$ python3 -q
>>> import numpy as np
>>> np.set_printoptions(precision=2, suppress=True, linewidth=120)
>>> def rnd(a):
...     return np.round(a, 2) + 0
... 
>>> E = np.load("m.npy")
>>> E
array([[ 0,  0,  0,  0,  0],
       [ 0, 25, 30, 40, 30],
       [ 0, 30, 36, 48, 36],
       [ 0, 40, 48, 64, 48],
       [ 0, 30, 36, 48, 36]])
>>> Uu, sigma, Vt = np.linalg.svd(E)
>>> np.argmax(sigma[:-1] / (sigma[1:] + 1e-6)) + 1
np.int64(1)
>>> Y = Uu[:, :1] @ np.diag(sigma[:1]) @ Vt[:1]
>>> np.linalg.matrix_rank(Y)
np.int64(1)
>>> rnd(np.abs(E - Y).max())
np.float64(0.0)
>>> np.linalg.matrix_rank(E, rtol=0.05)
np.int64(1)
>>> [round(float(x), 2) for x in np.linalg.svd(E, compute_uv=False)[:3]]
[161.0, 0.0, 0.0]
>>> rnd(np.linalg.norm(E, 2) / np.linalg.norm(E))
np.float64(1.0)
>>> np.linalg.lstsq(E[:-1].T, E[-1])[2]
np.int32(1)
>>> np.abs(np.diag(np.linalg.qr(E)[1])) > 1e-9
array([False,  True, False, False, False])
>>> np.allclose(E[:-1].T @ np.linalg.lstsq(E[:-1].T, E[-1])[0], E[-1])
True
>>> np.flatnonzero(np.linalg.matrix_power((E != 0) + (E.T != 0) + np.eye(5), 5)[0])
array([0])
>>> (np.linalg.matrix_power((E != 0) + (E.T != 0) + np.eye(5), 5) > 0).astype(int)
array([[1, 0, 0, 0, 0],
       [0, 1, 1, 1, 1],
       [0, 1, 1, 1, 1],
       [0, 1, 1, 1, 1],
       [0, 1, 1, 1, 1]])
>>> rnd(np.sort(np.linalg.eigvals(E).real))
array([  0.,   0.,   0.,   0., 161.])
>>> E @ E
array([[    0,     0,     0,     0,     0],
       [    0,  4025,  4830,  6440,  4830],
       [    0,  4830,  5796,  7728,  5796],
       [    0,  6440,  7728, 10304,  7728],
       [    0,  4830,  5796,  7728,  5796]])
>>> rnd(np.linalg.det(E))
np.float64(0.0)
>>> data = np.loadtxt("block3.csv", delimiter=",")
>>> rnd(data)
array([[ 0.51,  0.49, -0.1 ,  0.49, -0.1 ,  0.49],
       [ 0.49,  0.51,  0.1 , -0.49,  0.1 , -0.49],
       [-0.1 ,  0.1 ,  0.98,  0.1 , -0.02,  0.1 ],
       [ 0.49, -0.49,  0.1 ,  0.51,  0.1 , -0.49],
       [-0.1 ,  0.1 , -0.02,  0.1 ,  0.98,  0.1 ],
       [ 0.49, -0.49,  0.1 , -0.49,  0.1 ,  0.51]])
>>> rng = np.random.default_rng(4704)
>>> idx = rng.permutation(6)
>>> Y = data[:, idx] * rng.choice([-1, 1], 6)
>>> rnd(Y)
array([[-0.1 , -0.49, -0.49,  0.49,  0.1 , -0.51],
       [ 0.1 ,  0.49, -0.51, -0.49, -0.1 , -0.49],
       [ 0.98, -0.1 , -0.1 ,  0.1 ,  0.02,  0.1 ],
       [ 0.1 , -0.51,  0.49, -0.49, -0.1 , -0.49],
       [-0.02, -0.1 , -0.1 ,  0.1 , -0.98,  0.1 ],
       [ 0.1 ,  0.49,  0.49,  0.51, -0.1 , -0.49]])
>>> Uu, _, Vt = np.linalg.svd(data.T @ Y)
>>> rnd(Uu @ Vt)
array([[ 0.,  0.,  0.,  0.,  0., -1.],
       [ 0.,  0., -1.,  0.,  0.,  0.],
       [ 1.,  0.,  0.,  0.,  0.,  0.],
       [ 0., -1.,  0.,  0.,  0.,  0.],
       [ 0.,  0.,  0.,  0., -1.,  0.],
       [ 0.,  0.,  0.,  1.,  0.,  0.]])
